% ipython --no-banner

In [1]: import numpy as np

In [2]: from numpy import linalg as LA

In [3]: np.set_printoptions(suppress=True, linewidth=200)

In [4]: W0 = np.load("sample6.npy")

In [5]: W0
Out[5]: 
array([[ 1.6,  1.4,  0. , -0.6,  2.8,  1.5],
       [ 0.8,  0.9,  0.2,  0. ,  0.2,  0.1],
       [-0.3,  0.7, -1.5,  1.6,  1. ,  0.4],
       [ 1.7, -0.1,  1.6,  0.1,  0.2, -1.1],
       [-1.2,  1.3, -0.3,  0.4, -0.8,  0.2],
       [ 0.2, -0.7, -1.6,  1. , -2.1, -0.9],
       [-0.8, -0.1,  0.6,  0.2,  1.7,  0.5],
       [ 0.2, -0.4,  1.4, -0.2,  1.6,  0.6],
       [-0.6,  0.1, -0.9,  1. ,  0.5,  0.2],
       [-1.4, -0.8, -0.1,  0.4,  1. ,  0.4],
       [-0.5,  1.5, -1.2, -0.7,  0.2, -0.9],
       [ 0.5, -0.5, -0.6, -1.5, -1. , -0.7],
       [ 2.6,  0.3,  0.4, -0.9, -1. , -1.3],
       [ 1. ,  1. ,  0.4, -0.2,  1.3, -0.1],
       [-0.2,  1.5,  0.3,  1.8, -1. ,  0. ],
       [ 0.5,  0.5,  0.5,  0.6,  0.7,  0.9],
       [ 1.3, -0.4,  1.5,  0.7, -2.8, -0.3],
       [ 0.4, -0.1, -1.8,  1.5,  0.3,  0.6],
       [ 0.5, -0.1, -0.2,  1.4,  0.2, -0.8],
       [-0.7, -1.3,  1.4, -1. ,  1.7,  0.3],
       [-0.5, -1.3, -0.5,  1.1, -0.4, -2. ],
       [ 0.8, -1.3,  0.3,  0.9,  0.6, -1.9],
       [-0.3,  0. ,  0.1, -0.2, -0.6,  1.3],
       [ 0.1, -1.8, -0.6,  0.9,  0.1, -0.5],
       [ 0.2, -0.2, -1.6, -0.6,  0.1,  0.3],
       [-0.9, -1. , -0.4,  0.1,  0.3,  0.6],
       [ 1.9,  0.4,  0.9, -0.8, -1.1,  0.7],
       [-0.8,  0.3, -1.4, -0.4, -0.4, -0.4],
       [-2.6,  0.8,  0.6, -0.4,  0.3,  0.6],
       [-0.4,  0.6,  1.4,  0. ,  1.8,  0.6],
       [ 0.7, -0.4, -0.4, -1.1,  0.2,  0.1],
       [-2.3, -2.2, -0.6, -1.3, -2.3,  0.8],
       [-1.2, -1.2,  0. ,  3.9,  2.4, -2.1],
       [-0.4,  1. ,  0.5,  0.1,  1.5,  1. ],
       [-0.6,  0.1, -1.2, -1.3,  1.2, -0.3],
       [ 0.2, -1.3, -1.4,  0.8,  1.5,  0.3],
       [ 1.5, -1.9,  0.6,  0.8, -1.5, -2.1],
       [-1.1, -1.1, -0.2, -1.8, -0.3, -0.6],
       [ 0.8,  1. ,  0. ,  0.1, -1.2,  0.1],
       [ 0.7, -0.7,  1.6,  0.1,  0.5,  2.1],
       [-0.5, -0.5,  0.3,  0.6, -0.9, -0.2],
       [-1. ,  0.5,  0. ,  1.3, -0.2, -0.5]])

In [6]: cent = W0[[26, 17]].astype(float)

In [7]: for _ in range(5):
   ...:     idx = LA.norm(W0[:, None] - cent, axis=-1).argmin(axis=1)
   ...:     cent = np.array([W0[idx == j].mean(axis=0) for j in range(2)])
   ...: 

In [8]: idx
Out[8]: array([0, 0, 1, 0, 1, 1, 1, 0, 1, 1, 1, 0, 0, 0, 1, 0, 0, 1, 1, 0, 1, 1, 0, 1, 1, 1, 0, 1, 1, 0, 0, 1, 1, 0, 1, 1, 0, 1, 0, 0, 1, 1])

In [9]: np.bincount(idx)
Out[9]: array([18, 24])

In [10]: np.abs(cent[1] - cent[0]).argmax()
Out[10]: np.int64(0)

In [11]: Xs = W0 - W0.mean(axis=0)

In [12]: V = LA.svd(Xs)[2][:5]

In [13]: Y = Xs - Xs @ V.T @ V

In [14]: np.round(Y.std(axis=0), 2)
Out[14]: array([0.22, 0.29, 0.2 , 0.2 , 0.05, 0.47])

In [15]: np.round(np.cov(Xs @ V.T, rowvar=False), 2) + 0
Out[15]: 
array([[1.8 , 0.  , 0.  , 0.  , 0.  ],
       [0.  , 1.5 , 0.  , 0.  , 0.  ],
       [0.  , 0.  , 1.27, 0.  , 0.  ],
       [0.  , 0.  , 0.  , 0.88, 0.  ],
       [0.  , 0.  , 0.  , 0.  , 0.7 ]])

In [16]: np.round((Xs @ V.T).std(axis=0), 2)
Out[16]: array([1.32, 1.21, 1.12, 0.93, 0.83])

In [17]: vec = np.array([0, 0, 0, 2, 0, 2])

In [18]: target = W0 @ vec

In [19]: np.round(LA.lstsq(W0, target)[0], 2) + 0
Out[19]: array([0., 0., 0., 2., 0., 2.])

In [20]: target.round(2)
Out[20]: 
array([ 1.8,  0.2,  4. , -2. ,  1.2,  0.2,  1.4,  0.8,  2.4,  1.6, -3.2, -4.4, -4.4, -0.6,  3.6,  3. ,  0.8,  4.2,  1.2, -1.4, -1.8, -2. ,  2.2,  0.8, -0.6,  1.4, -0.2, -1.6,  0.4,  1.2, -2. , -1. ,
        3.6,  2.2, -3.2,  2.2, -2.6, -4.8,  0.4,  4.4,  0.8,  1.6])

In [21]: rng = np.random.default_rng(4281)

In [22]: target = target + 0.1 * rng.normal(size=42)

In [23]: target.round(2)
Out[23]: 
array([ 1.76,  0.15,  4.17, -1.88,  1.19,  0.28,  1.46,  0.83,  2.35,  1.71, -3.22, -4.34, -4.43, -0.7 ,  3.57,  3.02,  0.81,  4.21,  1.23, -1.5 , -1.87, -1.99,  2.4 ,  0.81, -0.71,  1.48, -0.11,
       -1.67,  0.53,  1.36, -2.11, -0.87,  3.72,  2.28, -3.04,  2.2 , -2.72, -4.77,  0.4 ,  4.67,  0.85,  1.51])

In [24]: beta, *_ = LA.lstsq(W0, target)

In [25]: np.round(W0.T @ (target - W0 @ beta), 2) + 0
Out[25]: array([0., 0., 0., 0., 0., 0.])

In [26]: beta.round(2) + 0
Out[26]: array([-0.02, -0.02,  0.02,  2.02,  0.  ,  2.04])

In [27]: idx = W0[:, 1] > np.median(W0[:, 1])

In [28]: r0 = W0[idx].mean(axis=0) - W0[~idx].mean(axis=0)

In [29]: ((W0 - W0.mean(axis=0)) @ r0 > 0).astype(int)
Out[29]: array([1, 1, 1, 0, 1, 0, 1, 1, 1, 0, 1, 0, 1, 1, 1, 1, 0, 1, 0, 0, 0, 0, 1, 0, 1, 0, 1, 1, 1, 1, 1, 0, 0, 1, 1, 0, 0, 0, 1, 1, 0, 1])

In [30]: round(float((((W0 - W0.mean(axis=0)) @ r0 > 0) == idx).mean()), 2)
Out[30]: 0.86

In [31]: mat = np.load("a.npy")

In [32]: mat
Out[32]: 
array([[0., 0., 0., 0., 0., 0., 3., 1.],
       [0., 0., 0., 0., 0., 0., 0., 2.],
       [0., 0., 0., 0., 0., 0., 3., 3.],
       [0., 0., 0., 0., 0., 0., 2., 3.],
       [0., 0., 0., 0., 0., 0., 0., 3.],
       [0., 0., 0., 0., 0., 0., 2., 0.],
       [3., 0., 3., 2., 0., 2., 0., 0.],
       [1., 2., 3., 3., 3., 0., 0., 0.]])

In [33]: np.allclose(mat @ mat.T, mat.T @ mat)
Out[33]: True

In [34]: np.round(LA.det(mat), 2)
Out[34]: np.float64(0.0)

In [35]: np.allclose(mat, mat.T)
Out[35]: True

In [36]: np.round(np.abs(LA.eigvals(mat)).max(), 2)
Out[36]: np.float64(6.87)

In [37]: LA.cond(mat) > 100
Out[37]: np.True_

In [38]: np.argsort(-LA.norm(mat, axis=0).round(6), kind="stable")[:3]
Out[38]: array([7, 6, 2])

In [39]: round(float(LA.norm(mat, 2) / LA.norm(mat)), 2)
Out[39]: 0.64

In [40]: idx = rng.permutation(8)

In [41]: idx
Out[41]: array([6, 5, 2, 1, 0, 3, 7, 4])

In [42]: Y = mat[idx][:, idx]

In [43]: np.allclose(Y, mat)
Out[43]: False

In [44]: np.round(np.sort(np.abs(LA.eigvals(Y))), 2)
Out[44]: array([0.  , 0.  , 0.  , 0.  , 3.28, 3.28, 6.87, 6.87])

In [45]: np.diag(Y)
Out[45]: array([0., 0., 0., 0., 0., 0., 0., 0.])

In [46]: left, s, Vt = LA.svd(mat)

In [47]: V = Vt[:(s > 1e-8).sum()]

In [48]: vec = mat[1] + 5 * mat[3] + rng.integers(2) * np.eye(8)[4]

In [49]: vec
Out[49]: array([ 0.,  0.,  0.,  0.,  0.,  0., 10., 17.])

In [50]: np.round(V.T @ V, 2) + 0
Out[50]: 
array([[ 0.41, -0.11,  0.3 ,  0.14, -0.17,  0.31,  0.  ,  0.  ],
       [-0.11,  0.2 ,  0.09,  0.17,  0.31, -0.14,  0.  ,  0.  ],
       [ 0.3 ,  0.09,  0.39,  0.31,  0.14,  0.17,  0.  ,  0.  ],
       [ 0.14,  0.17,  0.31,  0.29,  0.25,  0.04,  0.  ,  0.  ],
       [-0.17,  0.31,  0.14,  0.25,  0.46, -0.21,  0.  ,  0.  ],
       [ 0.31, -0.14,  0.17,  0.04, -0.21,  0.25,  0.  ,  0.  ],
       [ 0.  ,  0.  ,  0.  ,  0.  ,  0.  ,  0.  ,  1.  ,  0.  ],
       [ 0.  ,  0.  ,  0.  ,  0.  ,  0.  ,  0.  ,  0.  ,  1.  ]])

In [51]: np.round(LA.norm(vec - V.T @ V @ vec), 2)
Out[51]: np.float64(0.0)

In [52]: np.allclose(V.T @ V @ vec, vec)
Out[52]: True

In [53]: LA.matrix_rank(np.vstack([mat, vec]))
Out[53]: np.int64(4)

In [54]: np.allclose(mat[:-1].T @ LA.lstsq(mat[:-1].T, mat[-1])[0], mat[-1])
Out[54]: False

In [55]: LA.lstsq(mat[:-1].T, mat[-1])[2]
Out[55]: np.int32(3)

In [56]: np.unique(mat.round(6), axis=0).shape
Out[56]: (8, 8)

In [57]: round(np.trace(LA.pinv(mat) @ mat), 2)
Out[57]: np.float64(4.0)

In [58]: np.round(mat @ LA.pinv(mat) @ mat, 2) + 0
Out[58]: 
array([[0., 0., 0., 0., 0., 0., 3., 1.],
       [0., 0., 0., 0., 0., 0., 0., 2.],
       [0., 0., 0., 0., 0., 0., 3., 3.],
       [0., 0., 0., 0., 0., 0., 2., 3.],
       [0., 0., 0., 0., 0., 0., 0., 3.],
       [0., 0., 0., 0., 0., 0., 2., 0.],
       [3., 0., 3., 2., 0., 2., 0., 0.],
       [1., 2., 3., 3., 3., 0., 0., 0.]])

In [59]: K = 2 * np.eye(12) + np.ones((12, 12))

In [60]: K
Out[60]: 
array([[3., 1., 1., 1., 1., 1., 1., 1., 1., 1., 1., 1.],
       [1., 3., 1., 1., 1., 1., 1., 1., 1., 1., 1., 1.],
       [1., 1., 3., 1., 1., 1., 1., 1., 1., 1., 1., 1.],
       [1., 1., 1., 3., 1., 1., 1., 1., 1., 1., 1., 1.],
       [1., 1., 1., 1., 3., 1., 1., 1., 1., 1., 1., 1.],
       [1., 1., 1., 1., 1., 3., 1., 1., 1., 1., 1., 1.],
       [1., 1., 1., 1., 1., 1., 3., 1., 1., 1., 1., 1.],
       [1., 1., 1., 1., 1., 1., 1., 3., 1., 1., 1., 1.],
       [1., 1., 1., 1., 1., 1., 1., 1., 3., 1., 1., 1.],
       [1., 1., 1., 1., 1., 1., 1., 1., 1., 3., 1., 1.],
       [1., 1., 1., 1., 1., 1., 1., 1., 1., 1., 3., 1.],
       [1., 1., 1., 1., 1., 1., 1., 1., 1., 1., 1., 3.]])

In [61]: Y = np.inv(K)
AttributeError: module 'numpy' has no attribute 'inv'


In [62]: Y = LA.invert(K)
AttributeError: module 'numpy.linalg' has no attribute 'invert'


In [63]: Y = LA.inv(K)

In [64]: np.allclose(Y, K.T)
Out[64]: False

In [65]: np.round(LA.inv(Y), 2)
Out[65]: 
array([[3., 1., 1., 1., 1., 1., 1., 1., 1., 1., 1., 1.],
       [1., 3., 1., 1., 1., 1., 1., 1., 1., 1., 1., 1.],
       [1., 1., 3., 1., 1., 1., 1., 1., 1., 1., 1., 1.],
       [1., 1., 1., 3., 1., 1., 1., 1., 1., 1., 1., 1.],
       [1., 1., 1., 1., 3., 1., 1., 1., 1., 1., 1., 1.],
       [1., 1., 1., 1., 1., 3., 1., 1., 1., 1., 1., 1.],
       [1., 1., 1., 1., 1., 1., 3., 1., 1., 1., 1., 1.],
       [1., 1., 1., 1., 1., 1., 1., 3., 1., 1., 1., 1.],
       [1., 1., 1., 1., 1., 1., 1., 1., 3., 1., 1., 1.],
       [1., 1., 1., 1., 1., 1., 1., 1., 1., 3., 1., 1.],
       [1., 1., 1., 1., 1., 1., 1., 1., 1., 1., 3., 1.],
       [1., 1., 1., 1., 1., 1., 1., 1., 1., 1., 1., 3.]])

In [66]: np.round(LA.det(K) * Y, 2)
Out[66]: 
array([[13312., -1024., -1024., -1024., -1024., -1024., -1024., -1024., -1024., -1024., -1024., -1024.],
       [-1024., 13312., -1024., -1024., -1024., -1024., -1024., -1024., -1024., -1024., -1024., -1024.],
       [-1024., -1024., 13312., -1024., -1024., -1024., -1024., -1024., -1024., -1024., -1024., -1024.],
       [-1024., -1024., -1024., 13312., -1024., -1024., -1024., -1024., -1024., -1024., -1024., -1024.],
       [-1024., -1024., -1024., -1024., 13312., -1024., -1024., -1024., -1024., -1024., -1024., -1024.],
       [-1024., -1024., -1024., -1024., -1024., 13312., -1024., -1024., -1024., -1024., -1024., -1024.],
       [-1024., -1024., -1024., -1024., -1024., -1024., 13312., -1024., -1024., -1024., -1024., -1024.],
       [-1024., -1024., -1024., -1024., -1024., -1024., -1024., 13312., -1024., -1024., -1024., -1024.],
       [-1024., -1024., -1024., -1024., -1024., -1024., -1024., -1024., 13312., -1024., -1024., -1024.],
       [-1024., -1024., -1024., -1024., -1024., -1024., -1024., -1024., -1024., 13312., -1024., -1024.],
       [-1024., -1024., -1024., -1024., -1024., -1024., -1024., -1024., -1024., -1024., 13312., -1024.],
       [-1024., -1024., -1024., -1024., -1024., -1024., -1024., -1024., -1024., -1024., -1024., 13312.]])

In [67]: Y.round(2)
Out[67]: 
array([[ 0.46, -0.04, -0.04, -0.04, -0.04, -0.04, -0.04, -0.04, -0.04, -0.04, -0.04, -0.04],
       [-0.04,  0.46, -0.04, -0.04, -0.04, -0.04, -0.04, -0.04, -0.04, -0.04, -0.04, -0.04],
       [-0.04, -0.04,  0.46, -0.04, -0.04, -0.04, -0.04, -0.04, -0.04, -0.04, -0.04, -0.04],
       [-0.04, -0.04, -0.04,  0.46, -0.04, -0.04, -0.04, -0.04, -0.04, -0.04, -0.04, -0.04],
       [-0.04, -0.04, -0.04, -0.04,  0.46, -0.04, -0.04, -0.04, -0.04, -0.04, -0.04, -0.04],
       [-0.04, -0.04, -0.04, -0.04, -0.04,  0.46, -0.04, -0.04, -0.04, -0.04, -0.04, -0.04],
       [-0.04, -0.04, -0.04, -0.04, -0.04, -0.04,  0.46, -0.04, -0.04, -0.04, -0.04, -0.04],
       [-0.04, -0.04, -0.04, -0.04, -0.04, -0.04, -0.04,  0.46, -0.04, -0.04, -0.04, -0.04],
       [-0.04, -0.04, -0.04, -0.04, -0.04, -0.04, -0.04, -0.04,  0.46, -0.04, -0.04, -0.04],
       [-0.04, -0.04, -0.04, -0.04, -0.04, -0.04, -0.04, -0.04, -0.04,  0.46, -0.04, -0.04],
       [-0.04, -0.04, -0.04, -0.04, -0.04, -0.04, -0.04, -0.04, -0.04, -0.04,  0.46, -0.04],
       [-0.04, -0.04, -0.04, -0.04, -0.04, -0.04, -0.04, -0.04, -0.04, -0.04, -0.04,  0.46]])

In [68]: round(LA.det(K) * LA.det(Y), 2)
Out[68]: np.float64(1.0)

In [69]: Lm = LA.cholesky(K)

In [70]: np.round(np.diag(Lm) ** 2, 2)
Out[70]: array([3.  , 2.67, 2.5 , 2.4 , 2.33, 2.29, 2.25, 2.22, 2.2 , 2.18, 2.17, 2.15])

In [71]: round(np.prod(np.diag(Lm)) ** 2, 2), round(float(LA.det(K)), 2)
Out[71]: (np.float64(28672.0), 28672.0)

In [72]: LA.eigvalsh(K).min() > 0
Out[72]: np.True_

In [73]: K @ (-1.0) ** np.arange(12)
Out[73]: array([ 2., -2.,  2., -2.,  2., -2.,  2., -2.,  2., -2.,  2., -2.])

In [74]: K @ np.ones(12)
Out[74]: array([14., 14., 14., 14., 14., 14., 14., 14., 14., 14., 14., 14.])

In [75]: np.fft.fft(K[0])
Out[75]: array([14.+0.j,  2.+0.j,  2.+0.j,  2.+0.j,  2.+0.j,  2.+0.j,  2.+0.j,  2.+0.j,  2.+0.j,  2.+0.j,  2.+0.j,  2.+0.j])

In [76]: ev, V = LA.eigh(K)

In [77]: np.round(LA.eigvalsh(K @ K), 2)
Out[77]: array([  4.,   4.,   4.,   4.,   4.,   4.,   4.,   4.,   4.,   4.,   4., 196.])

In [78]: np.round(ev.sum(), 2), np.trace(K)
Out[78]: (np.float64(36.0), np.float64(36.0))

In [79]: np.round(V @ np.diag(ev) @ V.T, 2)
Out[79]: 
array([[3., 1., 1., 1., 1., 1., 1., 1., 1., 1., 1., 1.],
       [1., 3., 1., 1., 1., 1., 1., 1., 1., 1., 1., 1.],
       [1., 1., 3., 1., 1., 1., 1., 1., 1., 1., 1., 1.],
       [1., 1., 1., 3., 1., 1., 1., 1., 1., 1., 1., 1.],
       [1., 1., 1., 1., 3., 1., 1., 1., 1., 1., 1., 1.],
       [1., 1., 1., 1., 1., 3., 1., 1., 1., 1., 1., 1.],
       [1., 1., 1., 1., 1., 1., 3., 1., 1., 1., 1., 1.],
       [1., 1., 1., 1., 1., 1., 1., 3., 1., 1., 1., 1.],
       [1., 1., 1., 1., 1., 1., 1., 1., 3., 1., 1., 1.],
       [1., 1., 1., 1., 1., 1., 1., 1., 1., 3., 1., 1.],
       [1., 1., 1., 1., 1., 1., 1., 1., 1., 1., 3., 1.],
       [1., 1., 1., 1., 1., 1., 1., 1., 1., 1., 1., 3.]])

In [80]: O, r_ = LA.qr(K)

In [81]: np.allclose(r_.T @ r_, K.T @ K)
Out[81]: True

In [82]: np.round(np.abs(np.diag(r_)), 2)
Out[82]: array([4.47, 2.68, 2.4 , 2.29, 2.22, 2.18, 2.15, 2.13, 2.12, 2.11, 2.1 , 2.09])

In [83]: np.round(O.T @ O, 2) + 0
Out[83]: 
array([[1., 0., 0., 0., 0., 0., 0., 0., 0., 0., 0., 0.],
       [0., 1., 0., 0., 0., 0., 0., 0., 0., 0., 0., 0.],
       [0., 0., 1., 0., 0., 0., 0., 0., 0., 0., 0., 0.],
       [0., 0., 0., 1., 0., 0., 0., 0., 0., 0., 0., 0.],
       [0., 0., 0., 0., 1., 0., 0., 0., 0., 0., 0., 0.],
       [0., 0., 0., 0., 0., 1., 0., 0., 0., 0., 0., 0.],
       [0., 0., 0., 0., 0., 0., 1., 0., 0., 0., 0., 0.],
       [0., 0., 0., 0., 0., 0., 0., 1., 0., 0., 0., 0.],
       [0., 0., 0., 0., 0., 0., 0., 0., 1., 0., 0., 0.],
       [0., 0., 0., 0., 0., 0., 0., 0., 0., 1., 0., 0.],
       [0., 0., 0., 0., 0., 0., 0., 0., 0., 0., 1., 0.],
       [0., 0., 0., 0., 0., 0., 0., 0., 0., 0., 0., 1.]])

In [84]: O.shape, r_.shape
Out[84]: ((12, 12), (12, 12))
